>>> import numpy as np
>>> import numpy.linalg as la
>>> np.set_printoptions(precision=3, suppress=True, linewidth=200, floatmode="fixed")
>>> def rd(a):
...     return np.round(a, 3) + 0
... 
>>> J = np.load("m.npy")
>>> rd(J)
array([[ 0.809, -0.136,  0.246, -0.300, -0.300,  0.136, -0.082, -0.027,  0.246],
       [-0.136,  0.903,  0.175, -0.214, -0.214,  0.097, -0.058, -0.019,  0.175],
       [ 0.246,  0.175,  0.684,  0.386,  0.386, -0.175,  0.105,  0.035, -0.316],
       [-0.300, -0.214,  0.386,  0.528, -0.472,  0.214, -0.129, -0.043,  0.386],
       [-0.300, -0.214,  0.386, -0.472,  0.528,  0.214, -0.129, -0.043,  0.386],
       [ 0.136,  0.097, -0.175,  0.214,  0.214,  0.903,  0.058,  0.019, -0.175],
       [-0.082, -0.058,  0.105, -0.129, -0.129,  0.058,  0.965, -0.012,  0.105],
       [-0.027, -0.019,  0.035, -0.043, -0.043,  0.019, -0.012,  0.996,  0.035],
       [ 0.246,  0.175, -0.316,  0.386,  0.386, -0.175,  0.105,  0.035,  0.684]])
>>> other = la.inv(J)
>>> rd(la.cond(J))
np.float64(1.0)
>>> rd(la.det(J) * la.det(other))
np.float64(1.0)
>>> rd(other)
array([[ 0.809, -0.136,  0.246, -0.300, -0.300,  0.136, -0.082, -0.027,  0.246],
       [-0.136,  0.903,  0.175, -0.214, -0.214,  0.097, -0.058, -0.019,  0.175],
       [ 0.246,  0.175,  0.684,  0.386,  0.386, -0.175,  0.105,  0.035, -0.316],
       [-0.300, -0.214,  0.386,  0.528, -0.472,  0.214, -0.129, -0.043,  0.386],
       [-0.300, -0.214,  0.386, -0.472,  0.528,  0.214, -0.129, -0.043,  0.386],
       [ 0.136,  0.097, -0.175,  0.214,  0.214,  0.903,  0.058,  0.019, -0.175],
       [-0.082, -0.058,  0.105, -0.129, -0.129,  0.058,  0.965, -0.012,  0.105],
       [-0.027, -0.019,  0.035, -0.043, -0.043,  0.019, -0.012,  0.996,  0.035],
       [ 0.246,  0.175, -0.316,  0.386,  0.386, -0.175,  0.105,  0.035,  0.684]])
>>> rd(la.det(J) * other)
array([[-0.809,  0.136, -0.246,  0.300,  0.300, -0.136,  0.082,  0.027, -0.246],
       [ 0.136, -0.903, -0.175,  0.214,  0.214, -0.097,  0.058,  0.019, -0.175],
       [-0.246, -0.175, -0.684, -0.386, -0.386,  0.175, -0.105, -0.035,  0.316],
       [ 0.300,  0.214, -0.386, -0.528,  0.472, -0.214,  0.129,  0.043, -0.386],
       [ 0.300,  0.214, -0.386,  0.472, -0.528, -0.214,  0.129,  0.043, -0.386],
       [-0.136, -0.097,  0.175, -0.214, -0.214, -0.903, -0.058, -0.019,  0.175],
       [ 0.082,  0.058, -0.105,  0.129,  0.129, -0.058, -0.965,  0.012, -0.105],
       [ 0.027,  0.019, -0.035,  0.043,  0.043, -0.019,  0.012, -0.996, -0.035],
       [-0.246, -0.175,  0.316, -0.386, -0.386,  0.175, -0.105, -0.035, -0.684]])
>>> rd(la.slogdet(J)[0])
np.float64(-1.0)
>>> np.allclose(other, J.T)
True
>>> np.all(la.eigvalsh(other) > 0)
np.False_
>>> np.all(la.eigvalsh(J) > 0)
np.False_
>>> rd(la.svd(J, compute_uv=False))
array([1.000, 1.000, 1.000, 1.000, 1.000, 1.000, 1.000, 1.000, 1.000])
>>> rd(J @ J.T)
array([[1.000, 0.000, 0.000, 0.000, 0.000, 0.000, 0.000, 0.000, 0.000],
       [0.000, 1.000, 0.000, 0.000, 0.000, 0.000, 0.000, 0.000, 0.000],
       [0.000, 0.000, 1.000, 0.000, 0.000, 0.000, 0.000, 0.000, 0.000],
       [0.000, 0.000, 0.000, 1.000, 0.000, 0.000, 0.000, 0.000, 0.000],
       [0.000, 0.000, 0.000, 0.000, 1.000, 0.000, 0.000, 0.000, 0.000],
       [0.000, 0.000, 0.000, 0.000, 0.000, 1.000, 0.000, 0.000, 0.000],
       [0.000, 0.000, 0.000, 0.000, 0.000, 0.000, 1.000, 0.000, 0.000],
       [0.000, 0.000, 0.000, 0.000, 0.000, 0.000, 0.000, 1.000, 0.000],
       [0.000, 0.000, 0.000, 0.000, 0.000, 0.000, 0.000, 0.000, 1.000]])
>>> rd(J.T @ J)
array([[1.000, 0.000, 0.000, 0.000, 0.000, 0.000, 0.000, 0.000, 0.000],
       [0.000, 1.000, 0.000, 0.000, 0.000, 0.000, 0.000, 0.000, 0.000],
       [0.000, 0.000, 1.000, 0.000, 0.000, 0.000, 0.000, 0.000, 0.000],
       [0.000, 0.000, 0.000, 1.000, 0.000, 0.000, 0.000, 0.000, 0.000],
       [0.000, 0.000, 0.000, 0.000, 1.000, 0.000, 0.000, 0.000, 0.000],
       [0.000, 0.000, 0.000, 0.000, 0.000, 1.000, 0.000, 0.000, 0.000],
       [0.000, 0.000, 0.000, 0.000, 0.000, 0.000, 1.000, 0.000, 0.000],
       [0.000, 0.000, 0.000, 0.000, 0.000, 0.000, 0.000, 1.000, 0.000],
       [0.000, 0.000, 0.000, 0.000, 0.000, 0.000, 0.000, 0.000, 1.000]])
>>> rd(la.norm(J, axis=0))
array([1.000, 1.000, 1.000, 1.000, 1.000, 1.000, 1.000, 1.000, 1.000])
>>> x = np.array([5, 0, 0, 1, 2, 3, 3, 6, 8])
>>> y = J @ x
>>> coef, lr = np.zeros(9), 1 / la.norm(J, 2) ** 2
>>> for i in range(30):
...     coef -= lr * J.T @ (J @ coef - y)
...     if i % 5 == 0: print(i, round(la.norm(J @ coef - y), 3))
... 
0 0.0
5 0.0
10 0.0
15 0.0
20 0.0
25 0.0
>>> rd(coef)
array([5.000, 0.000, 0.000, 1.000, 2.000, 3.000, 3.000, 6.000, 8.000])
>>> F = np.loadtxt("x.csv", delimiter=",")
>>> rd(F)
array([[ 14.254, -25.282, -21.606,  -6.889,   2.909],
       [  4.362,  -8.634,  -7.210,  -0.737,  -1.836],
       [  2.245,  -4.455,  -3.718,   0.348,  -1.925],
       [  0.861,  -1.447,  -1.251,   0.602,  -1.102],
       [  0.771,  -1.254,  -1.093,   0.577,  -0.995],
       [  0.392,  -0.523,  -0.480,   0.365,  -0.487],
       [ -0.053,   0.051,   0.051,  -0.053,   0.050],
       [ -0.875,   0.528,   0.643,  -0.757,   0.370],
       [ -2.176,   0.973,   1.374,  -1.414,  -0.044],
       [-16.372,   7.587,  10.516,  -1.340, -12.455]])
>>> D = la.norm(F[:, None] - F[None], axis=-1)
>>> rd(la.norm(F, axis=1))
array([36.947, 12.225,  6.522,  2.445,  2.164,  1.014,  0.115,  1.472,  3.094, 24.354])
>>> rd(la.norm(F - F.mean(axis=0), axis=1))
array([33.289,  8.345,  2.989,  2.666,  2.852,  3.668,  4.447,  5.289,  6.322, 26.065])
>>> rd(D[:5, :5])
array([[ 0.000, 25.350, 31.204, 35.128, 35.368],
       [25.350,  0.000,  5.943, 10.087, 10.354],
       [31.204,  5.943,  0.000,  4.218,  4.498],
       [35.128, 10.087,  4.218,  0.000,  0.287],
       [35.368, 10.354,  4.498,  0.287,  0.000]])
>>> la.matrix_rank(D ** 2)
np.int64(5)
>>> arr = np.array([[1, 1, 2, 1, 2, 2],
...     [1, 1, 2, 1, 2, 2],
...     [3, 3, 6, 3, 6, 6],
...     [0, 0, 0, 0, 0, 0]])
>>> arr
array([[1, 1, 2, 1, 2, 2],
       [1, 1, 2, 1, 2, 2],
       [3, 3, 6, 3, 6, 6],
       [0, 0, 0, 0, 0, 0]])
>>> rd(la.norm(arr, axis=0))
array([3.317, 3.317, 6.633, 3.317, 6.633, 6.633])
>>> rd(la.norm(arr, 1)), rd(la.norm(arr, np.inf))
(np.float64(10.0), np.float64(27.0))
>>> la.norm(arr, axis=1).argmax()
np.int64(2)
>>> arr[2] @ arr[0]
np.int64(45)
>>> rd(la.norm(arr[2], 1)), rd(la.norm(arr[2], np.inf))
(np.float64(27.0), np.float64(6.0))
>>> rd(la.norm(arr, "nuc"))
np.float64(12.845)
>>> rk = la.matrix_rank(arr)
>>> rk
np.int64(1)
>>> null = la.svd(arr)[2][rk:].T
>>> np.allclose(arr @ null, 0)
True
>>> la.matrix_rank(arr.T @ arr), la.matrix_rank(arr @ arr.T)
(np.int64(1), np.int64(1))
>>> [int(la.matrix_rank(np.delete(arr, i, axis=0))) for i in range(4)]
[1, 1, 1, 1]
>>> [int(la.matrix_rank(arr[:i])) for i in range(1, len(arr) + 1)]
[1, 1, 1, 1]
>>> null.shape
(6, 5)
>>> la.lstsq(arr[:-1].T, arr[-1])[2]
np.int32(1)
>>> try:
...     la.inv(arr)
... except la.LinAlgError as e:
...     print(e)
... 
Last 2 dimensions of the array must be square
>>> rd(arr @ la.pinv(arr) @ arr)
array([[1.000, 1.000, 2.000, 1.000, 2.000, 2.000],
       [1.000, 1.000, 2.000, 1.000, 2.000, 2.000],
       [3.000, 3.000, 6.000, 3.000, 6.000, 6.000],
       [0.000, 0.000, 0.000, 0.000, 0.000, 0.000]])
>>> x = np.array([-2, -3, 3, -1, 5, -4])
>>> h = np.maximum(arr @ x, 0)
>>> np.maximum(arr @ (3 * x), 0)
array([ 6,  6, 18,  0])
>>> arr.T @ h
array([22, 22, 44, 22, 44, 44])
>>> arr * (h > 1e-9)[:, None]
array([[1, 1, 2, 1, 2, 2],
       [1, 1, 2, 1, 2, 2],
       [3, 3, 6, 3, 6, 6],
       [0, 0, 0, 0, 0, 0]])
>>> rd(np.tanh(arr @ x))
array([0.964, 0.964, 1.000, 0.000])
>>> np.maximum(arr @ x, 0) - np.maximum(-arr @ x, 0)
array([2, 2, 6, 0])
>>> rng = np.random.default_rng(500)
>>> m1 = rng.normal(size=(31, 6))
>>> m1 = 20 * m1 / la.norm(m1, axis=1, keepdims=True)
>>> rd(m1)
array([[  5.128,  -6.373,  -2.117,   4.604,  14.276, -10.178],
       [ -9.986,   3.171, -10.813, -10.853,   7.357,   1.177],
       [ -5.871,   1.688,  -2.320,  -5.264, -17.363,   5.301],
       [ -6.005,  -1.755, -10.773,   4.253,   7.743,  12.914],
       [  3.893,   9.346,  -1.948, -11.219,  12.954,   0.161],
       [  5.833,  -0.842,   8.050,  14.182,   3.834,   9.201],
       [ -1.632,  13.815,   1.369,   8.508, -10.723,   4.152],
       [  6.306,   2.043, -15.671,  -1.237,   9.092,  -5.129],
       [ -4.089,  -7.148,   6.211, -11.802,  -9.676,   7.791],
       [-14.554,  -8.019,  -8.039,  -0.359,  -5.098,  -5.755],
       [-13.307,  -6.120,  -3.145,  -9.091,  -0.215,   9.638],
       [ 15.635,   0.100,  -1.515,  -7.030,  -1.189, -10.120],
       [  1.219,  -2.482, -11.112, -15.045,  -1.719,  -6.290],
       [ -9.258,   9.485,  13.346,   0.373,  -6.780,  -0.321],
       [ -1.523,  -3.881, -13.980,   7.761,  11.068,   2.102],
       [ -4.779,  -3.204,   8.733,  -8.933, -10.657,  -9.863],
       [  2.182,  -1.361,  -0.457,  18.809,   5.849,  -2.275],
       [ -0.863,  12.415,   5.857,  10.704,  -0.571,   9.794],
       [  9.509,  -5.576,  -3.314, -15.586,   1.118,   4.831],
       [ -4.012,   0.193,  13.688,   7.070,   5.693, -10.682],
       [  2.678, -16.561,   9.779,  -3.035,  -0.193,  -3.700],
       [ -0.063,  -1.311,   8.704,   2.105, -17.448,  -3.693],
       [ 12.500,   6.473,  -0.859, -12.141,  -0.782,  -7.287],
       [  2.333,  -9.340,   7.222,  10.433,  10.070,   6.702],
       [ -7.648,   3.548,  -4.185,  12.635,   7.902,  -9.451],
       [ -1.468,  -8.445,  -8.252,   5.715, -10.532, -10.717],
       [ -7.793,  -4.528,   1.697,  11.760,  -5.183,  12.277],
       [  1.310,  -7.756,   5.227, -15.699,   7.981,  -0.806],
       [ -6.702,  -6.619,   4.472, -12.622,   7.414,   8.774],
       [  9.780, -11.660,  -0.837,  -2.537,  10.560,  -7.054],
       [ -0.665,  12.787,   6.564,   4.829, -10.458,  -7.763]])
>>> Ac = m1 - m1.mean(axis=0)
>>> left, sig, vt = la.svd(Ac, full_matrices=False)
>>> rd(vt[0] * np.sign(vt[0, np.abs(vt[0]).argmax()]))
array([-0.252,  0.288,  0.333,  0.768, -0.355,  0.162])
>>> np.searchsorted(np.cumsum(sig ** 2) / (sig ** 2).sum(), 0.9) + 1
np.int64(5)
>>> rd(sig ** 2 / (sig ** 2).sum())
array([0.269, 0.237, 0.170, 0.135, 0.115, 0.073])
>>> G = np.cov(m1, rowvar=False)
>>> np.argwhere(np.triu(np.abs(np.corrcoef(m1.T)) > 0.8, 1))
array([], shape=(0, 2), dtype=int64)
>>> rd(np.median(m1, axis=0))
array([-0.863, -1.755, -0.837, -0.359, -0.193, -0.806])
>>> rd(m1.std(axis=0))
array([7.139, 7.335, 7.796, 9.853, 8.823, 7.527])
>>> G.shape
(6, 6)
>>> K = np.loadtxt("case5.csv", delimiter=",")
>>> K
array([[71.023, -1.661, 50.394,  0.703, 88.865, 29.964],
       [69.530,  0.082, 49.175,  0.922, 88.975, 31.260],
       [70.143,  0.422, 52.414, -0.856, 90.433, 29.022],
       [67.298,  0.499, 49.608,  0.121, 91.629, 29.569],
       [69.905, -1.989, 49.521,  1.704, 88.838, 29.876],
       [70.209,  1.009, 49.887,  0.209, 88.888, 29.522],
       [71.292,  0.145, 48.975,  0.263, 90.292, 29.329],
       [69.209, -2.057, 47.898, -1.214, 89.245, 29.419],
       [68.893, -0.469, 50.365, -1.437, 88.640, 30.059],
       [68.758, -1.019, 50.436,  1.212, 91.357, 29.279],
       [70.517, -0.222, 50.792, -0.212, 90.623, 29.390],
       [71.616, -0.974, 49.416,  0.413, 90.807, 29.018],
       [70.255, -0.404, 47.865, -0.676, 90.011, 29.954],
       [69.526,  1.417, 50.098,  0.903, 91.812, 31.597],
       [69.176,  1.089, 49.042, -0.259, 91.766, 29.544],
       [71.232, -0.928, 50.241, -1.510, 88.746, 29.665],
       [68.741,  0.109, 49.249,  0.709, 88.982, 28.947],
       [68.361, -0.004, 48.985, -0.433, 89.517, 30.043],
       [69.947,  2.001, 49.473, -1.255, 91.125, 30.520]])
>>> lab = K[:, 3] > np.median(K[:, 3])
>>> u = K[lab].mean(axis=0) - K[~lab].mean(axis=0)
>>> ((K - K.mean(axis=0)) @ u > 0).astype(int)
array([1, 1, 0, 0, 1, 1, 1, 0, 0, 1, 0, 1, 0, 1, 0, 0, 1, 0, 0])
>>> lab.astype(int)
array([1, 1, 0, 0, 1, 1, 1, 0, 0, 1, 0, 1, 0, 1, 0, 0, 1, 0, 0])
>>> rd(u)
array([ 0.564, -0.313,  0.015,  1.555, -0.305,  0.147])
